% ipython --no-banner

In [1]: import numpy as np

In [2]: np.set_printoptions(precision=3, suppress=True, linewidth=200)

In [3]: other = np.array([[9]])

In [4]: basis = np.array([[-2, 1], [0, 1]])

In [5]: A = np.block([[other, np.array([[2, 2]])], [np.zeros((2, 1)), basis]])

In [6]: A
Out[6]: 
array([[ 9.,  2.,  2.],
       [ 0., -2.,  1.],
       [ 0.,  0.,  1.]])

In [7]: # column 0 dominates

In [8]: other = np.array([[4, 6], [0, 5]])

In [9]: basis = np.kron(other, A)

In [10]: np.linalg.matrix_rank(basis)
Out[10]: np.int64(6)

In [11]: proj = np.triu(np.array([[4, 1, 3], [4, 3, 1], [0, 0, 1]]), 1) + np.eye(3)

In [12]: other = proj @ A @ np.linalg.inv(proj)

In [13]: np.linalg.matrix_rank(other)
Out[13]: np.int64(3)

In [14]: np.poly(other)
Out[14]: array([  1.,  -8., -11.,  18.])

In [15]: other
Out[15]: 
array([[  9.,  -9., -12.],
       [  0.,  -2.,   4.],
       [  0.,   0.,   1.]])

In [16]: proj @ A - A @ proj
Out[16]: 
array([[  0., -11., -25.],
       [  0.,   0.,   3.],
       [  0.,   0.,   0.]])

In [17]: mat = np.loadtxt("mat.csv", delimiter=",")

In [18]: mat
Out[18]: 
array([[ 0.32 ,  0.384,  0.203,  0.1  ,  0.139],
       [ 0.384,  0.65 ,  0.169,  0.074, -0.215],
       [ 0.203,  0.169,  0.157,  0.081,  0.237],
       [ 0.1  ,  0.074,  0.081,  0.042,  0.135],
       [ 0.139, -0.215,  0.237,  0.135,  0.831]])

In [19]: # a projection of rank 2

In [20]: def softmax(z):
    ...:     e = np.exp(z - z.max(axis=-1, keepdims=True))
    ...:     return e / e.sum(axis=-1, keepdims=True)
    ...: 

In [21]: softmax(10 * mat[3])
Out[21]: array([0.218, 0.169, 0.18 , 0.122, 0.31 ])

In [22]: softmax(mat).sum(axis=1)
Out[22]: array([1., 1., 1., 1., 1.])

In [23]: S = mat @ mat.T / np.sqrt(5)

In [24]: softmax(S).round(6).argmax(axis=1)
Out[24]: array([1, 1, 4, 4, 4])

In [25]: np.linalg.matrix_rank(mat, rtol=0.1)
Out[25]: np.int64(2)

In [26]: [round(float(x), 3) for x in np.linalg.svd(mat, compute_uv=False)[:3]]
Out[26]: [1.0, 1.0, 0.0]

In [27]: np.argsort(-np.linalg.norm(mat, axis=0).round(6), kind="stable")[:3]
Out[27]: array([4, 1, 0])

In [28]: proj = np.triu(np.array([[-3, -2, -3, 1, 5],
    ...:     [-5, 2, -1, -1, -3],
    ...:     [5, -1, -5, -4, -2],
    ...:     [-2, 0, 4, -5, 1],
    ...:     [0, 2, 4, -1, 4]]), 1) + np.eye(5)

In [29]: other = proj @ mat @ np.linalg.inv(proj)

In [30]: round(float(np.trace(other)), 3), np.trace(mat)
Out[30]: (2.0, np.float64(2.0))

In [31]: round(np.trace(np.linalg.pinv(mat) @ mat), 3)
Out[31]: np.float64(2.0)

In [32]: np.unique(mat.round(6), axis=0).shape
Out[32]: (5, 5)

In [33]: X = np.loadtxt("case15.csv", delimiter=",")

In [34]: X
Out[34]: 
array([[ 0.194, -0.99 ,  0.111, -0.157,  0.067,  0.308, -0.369, -0.413, -0.024],
       [-0.572,  1.161,  0.317,  0.408, -0.049, -0.27 ,  0.611,  0.995,  0.102],
       [-0.212,  0.023,  0.273,  0.15 , -0.198, -0.174, -0.173,  0.254,  0.263],
       [ 1.142, -0.581, -0.77 , -0.183,  0.115, -0.666, -0.439, -1.385,  0.753],
       [ 0.323, -0.06 , -0.743, -0.335, -0.01 , -0.54 ,  0.127, -0.526,  0.028]])

In [35]: rng = np.random.default_rng(21)

In [36]: other = X + rng.integers(-2, 3, (5, 3)) @ rng.integers(-2, 3, (3, 9))

In [37]: other
Out[37]: 
array([[ 3.194,  1.01 ,  2.111, -3.157, -0.933,  1.308,  1.631, -2.413, -0.024],
       [-3.572,  1.161,  0.317,  2.408,  2.951,  0.73 , -2.389,  3.995,  1.102],
       [ 2.788, -3.977, -3.727,  0.15 , -7.198, -5.174,  4.827, -4.746, -2.737],
       [-2.858,  0.419, -0.77 ,  0.817,  7.115,  1.334, -5.439,  4.615,  2.753],
       [ 0.323, -3.06 , -6.743, -2.335,  2.99 , -4.54 ,  0.127,  2.474, -0.972]])

In [38]: np.linalg.matrix_rank(other - X, tol=1e-8)
Out[38]: np.int64(3)

In [39]: other - X
Out[39]: 
array([[ 3.,  2.,  2., -3., -1.,  1.,  2., -2.,  0.],
       [-3.,  0.,  0.,  2.,  3.,  1., -3.,  3.,  1.],
       [ 3., -4., -4.,  0., -7., -5.,  5., -5., -3.],
       [-4.,  1.,  0.,  1.,  7.,  2., -5.,  6.,  2.],
       [ 0., -3., -6., -2.,  3., -4.,  0.,  3., -1.]])
